$ ipython --no-banner

In [1]: import numpy as np

In [2]: np.set_printoptions(precision=2, suppress=True, linewidth=100)

In [3]: out = np.array([[-0.2], [-0.9], [-0.6], [-0.3]])

In [4]: W2 = np.array([[1.1, 0.5]])

In [5]: A = out @ W2

In [6]: print(A)
[[-0.22 -0.1 ]
 [-0.99 -0.45]
 [-0.66 -0.3 ]
 [-0.33 -0.15]]

In [7]: print(np.linalg.lstsq(A[:-1].T, A[-1])[2])
1

In [8]: print(A @ np.linalg.pinv(A) @ A)
[[-0.22 -0.1 ]
 [-0.99 -0.45]
 [-0.66 -0.3 ]
 [-0.33 -0.15]]

In [9]: J = np.loadtxt("test2.csv", delimiter=",")

In [10]: print(J)
[[ 0.35  0.91  0.47  0.1 ]
 [ 0.7  -0.5  -0.9  -0.3 ]
 [ 0.4   1.1  -0.2   0.1 ]
 [ 0.3   0.6   0.2   0.1 ]]

In [11]: rng = np.random.default_rng(96)

In [12]: out = J + rng.integers(-2, 3, (4, 3)) @ rng.integers(-2, 3, (3, 4))

In [13]: print(out)
[[-5.65  2.91 -1.53 -0.9 ]
 [-1.3  -4.5  -1.9   2.7 ]
 [-5.6   1.1  -2.2   0.1 ]
 [-0.7   0.6   0.2  -0.9 ]]

In [14]: print(np.linalg.matrix_rank(out - J, tol=1e-8))
3

In [15]: print(np.abs(out - J).sum(axis=1))
[11. 10.  8.  2.]

In [16]: x0 = np.array([-3, 3, -1, 3])

In [17]: y = J @ x0

In [18]: print(y)
[ 1.51 -3.6   2.6   1.  ]

In [19]: print(np.linalg.solve(J, 3 * y))
[-9.  9. -3.  9.]

In [20]: print(np.round(np.linalg.solve(J, y + J[:, 2]), 2) + 0)
[-3.  3.  0.  3.]

In [21]: print(np.round(np.linalg.solve(J.T, J[1]), 2) + 0)
[0. 1. 0. 0.]

In [22]: W = np.array([[2, 2], [-3, 2], [3, -3], [2, -3]])

In [23]: coef = np.array([2, 2])

In [24]: H = np.maximum(J @ W + coef, 0)

In [25]: print((H > 0).astype(int))
[[1 1]
 [1 1]
 [0 1]
 [1 1]]

In [26]: print(H)
[[1.58 2.81]
 [1.6  6.  ]
 [0.   5.3 ]
 [1.6  2.9 ]]

In [27]: print((H > 0).mean(axis=0))
[0.75 1.  ]

In [28]: print(np.linalg.matrix_rank(H))
2

In [29]: W2 = np.array([[2, 0], [0, 0]])

In [30]: print(W @ W2)
[[ 4  0]
 [-6  0]
 [ 6  0]
 [ 4  0]]

In [31]: print(H @ W2)
[[3.16 0.  ]
 [3.2  0.  ]
 [0.   0.  ]
 [3.2  0.  ]]

In [32]: out = np.c_[H[:, :1] @ np.array([[-1]]), np.array([-2, 5, -1, 3])]

In [33]: print(out)
[[-1.58 -2.  ]
 [-1.6   5.  ]
 [ 0.   -1.  ]
 [-1.6   3.  ]]

In [34]: print(np.round(np.linalg.lstsq(H, out[:, 0])[0], 2) + 0)
[-1.  0.]

In [35]: print(np.round(np.linalg.norm(out - H @ np.linalg.lstsq(H, out)[0], axis=0), 2) + 0)
[0.   5.13]

In [36]: print(np.linalg.norm(np.linalg.qr(H)[0].T @ out, axis=0) ** 2 / ((out ** 2).sum(axis=0) + 1e-12))
[1.   0.33]

In [37]: print(np.linalg.matrix_rank(np.c_[H, out]))
3

In [38]: feats = 2 * np.eye(3) + np.ones((3, 3))

In [39]: print(feats)
[[3. 1. 1.]
 [1. 3. 1.]
 [1. 1. 3.]]

In [40]: # symmetric, so the eigenvalues are real

In [41]: r0, r1 = feats[2], feats[1]

In [42]: print(r0 @ r0)
11.0

In [43]: p = (r0 @ r1) / (r0 @ r0) * r0

In [44]: print(np.linalg.matrix_rank(np.outer(r0, r1)))
1

In [45]: print((r1 - p) @ r0)
0.0

In [46]: print(np.round(np.linalg.norm(r0 + r1) ** 2 + np.linalg.norm(r0 - r1) ** 2, 2))
44.0

In [47]: print(r1 - p)
[ 0.36  2.36 -0.91]

In [48]: w, evecs = np.linalg.eigh(feats)

In [49]: x0 = np.array([1, -2, -1])

In [50]: print(evecs * np.maximum(w, 0) @ evecs.T)
[[3. 1. 1.]
 [1. 3. 1.]
 [1. 1. 3.]]

In [51]: print(evecs * np.sqrt(w) @ evecs.T)
[[1.69 0.27 0.27]
 [0.27 1.69 0.27]
 [0.27 0.27 1.69]]

In [52]: print(x0 @ feats @ x0)
16.0

In [53]: print(np.abs(feats).sum(axis=1).max(), np.round(np.abs(w).max(), 2))
5.0 5.0

In [54]: print(evecs * np.abs(w) @ evecs.T)
[[3. 1. 1.]
 [1. 3. 1.]
 [1. 1. 3.]]

In [55]: x0 = np.ones(3)

In [56]: for _ in range(7):
    ...:     x0 = feats @ x0
    ...:     x0 /= np.linalg.norm(x0)
    ...:     print(round(x0 @ feats @ x0, 2))
    ...: 
5.0
5.0
5.0
5.0
5.0
5.0
5.0

In [57]: print(x0)
[0.58 0.58 0.58]

In [58]: print(round(float(np.linalg.eigvalsh(feats)[-1]), 2))
5.0

In [59]: X = np.load("w.npy")

In [60]: print(X)
[[ 0  0  0 -2]
 [ 0  0 -2  0]
 [ 0 -3  0  0]
 [ 1  0  0  0]]

In [61]: # splits into 2 blocks

In [62]: out = np.array([[-7, 3, 3], [-5, 2, 8]])

In [63]: W2 = np.kron(out, X)

In [64]: print(W2)
[[  0   0   0  14   0   0   0  -6   0   0   0  -6]
 [  0   0  14   0   0   0  -6   0   0   0  -6   0]
 [  0  21   0   0   0  -9   0   0   0  -9   0   0]
 [ -7   0   0   0   3   0   0   0   3   0   0   0]
 [  0   0   0  10   0   0   0  -4   0   0   0 -16]
 [  0   0  10   0   0   0  -4   0   0   0 -16   0]
 [  0  15   0   0   0  -6   0   0   0 -24   0   0]
 [ -5   0   0   0   2   0   0   0   8   0   0   0]]

In [65]: print(round(float(np.linalg.norm(W2, 2)), 2), np.round(np.linalg.norm(out, 2) * np.linalg.norm(X, 2), 2))
36.28 36.28

In [66]: m1 = np.load("case6.npy")

In [67]: print(m1)
[[  0 -11   4  -9]
 [ 11   0  -6   0]
 [ -4   6   0   7]
 [  9   0  -7   0]]

In [68]: x0 = np.array([0, 2, -6, -6])

In [69]: print(round(np.linalg.det(m1), 2))
529.0

In [70]: print(x0 @ m1 @ x0)
0

In [71]: Q = np.linalg.solve(np.eye(4) - m1, np.eye(4) + m1)

In [72]: print(round(float(np.linalg.det(Q)), 2))
1.0

In [73]: x0 = np.array([2, -2, 2, -2])

In [74]: y = m1 @ x0

In [75]: coef, lr = np.zeros(4), 1 / np.linalg.norm(m1, 2) ** 2

In [76]: for i in range(8):
    ...:     coef -= lr * m1.T @ (m1 @ coef - y)
    ...:     if i % 2 == 0: print(i, round(np.linalg.norm(m1 @ coef - y), 2))
    ...: 
0 2.68
2 2.65
4 2.62
6 2.59

In [77]: print(coef)
[ 0.98 -2.41  0.41 -2.22]

In [78]: print(round(float(np.linalg.cond(m1)), 2))
13.1

In [79]: data = np.tanh(np.array([[-1.0, -1.3],
    ...:     [0.1, -1.3],
    ...:     [-0.5, -0.6],
    ...:     [0.0, -0.6],
    ...:     [0.3, 0.7],
    ...:     [2.1, 0.6],
    ...:     [0.3, 0.3],
    ...:     [0.4, 1.4],
    ...:     [-1.8, 1.2],
    ...:     [-1.0, 0.2],
    ...:     [0.6, -0.3],
    ...:     [-0.5, -0.2],
    ...:     [0.1, 1.2],
    ...:     [-0.8, -0.5],
    ...:     [1.0, -0.4],
    ...:     [0.2, 0.5],
    ...:     [-0.6, -0.1],
    ...:     [1.5, -1.3],
    ...:     [0.2, 0.3],
    ...:     [-0.5, -0.4],
    ...:     [0.1, -0.9],
    ...:     [-0.5, 0.3],
    ...:     [0.7, 0.0],
    ...:     [-1.7, 2.2],
    ...:     [-1.3, 1.0],
    ...:     [0.2, 0.6]]) @ np.array([[1.3, -0.7, 0.3], [1.5, 1.4, 1.3]]))

In [80]: print(data.round(2) + 0)
[[-1.   -0.81 -0.96]
 [-0.95 -0.96 -0.93]
 [-0.91 -0.45 -0.73]
 [-0.72 -0.69 -0.65]
 [ 0.89  0.65  0.76]
 [ 1.   -0.56  0.89]
 [ 0.69  0.21  0.45]
 [ 0.99  0.93  0.96]
 [-0.49  0.99  0.77]
 [-0.76  0.75 -0.04]
 [ 0.32 -0.69 -0.21]
 [-0.74  0.07 -0.39]
 [ 0.96  0.92  0.92]
 [-0.95 -0.14 -0.71]
 [ 0.6  -0.85 -0.22]
 [ 0.77  0.51  0.61]
 [-0.73  0.27 -0.3 ]
 [ 0.   -0.99 -0.85]
 [ 0.61  0.27  0.42]
 [-0.85 -0.21 -0.58]
 [-0.84 -0.87 -0.81]
 [-0.2   0.65  0.24]
 [ 0.72 -0.45  0.21]
 [ 0.8   1.    0.98]
 [-0.19  0.98  0.72]
 [ 0.82  0.6   0.69]]

In [81]: U, sig, VT = np.linalg.svd(m1)

In [82]: print(np.argmax(sig[:-1] / (sig[1:] + 1e-6)) + 1)
2

In [83]: print(sig)
[17.36 17.36  1.33  1.33]

In [84]: out = U[:, :2] @ np.diag(sig[:2]) @ VT[:2]

In [85]: print(np.linalg.matrix_rank(out))
2
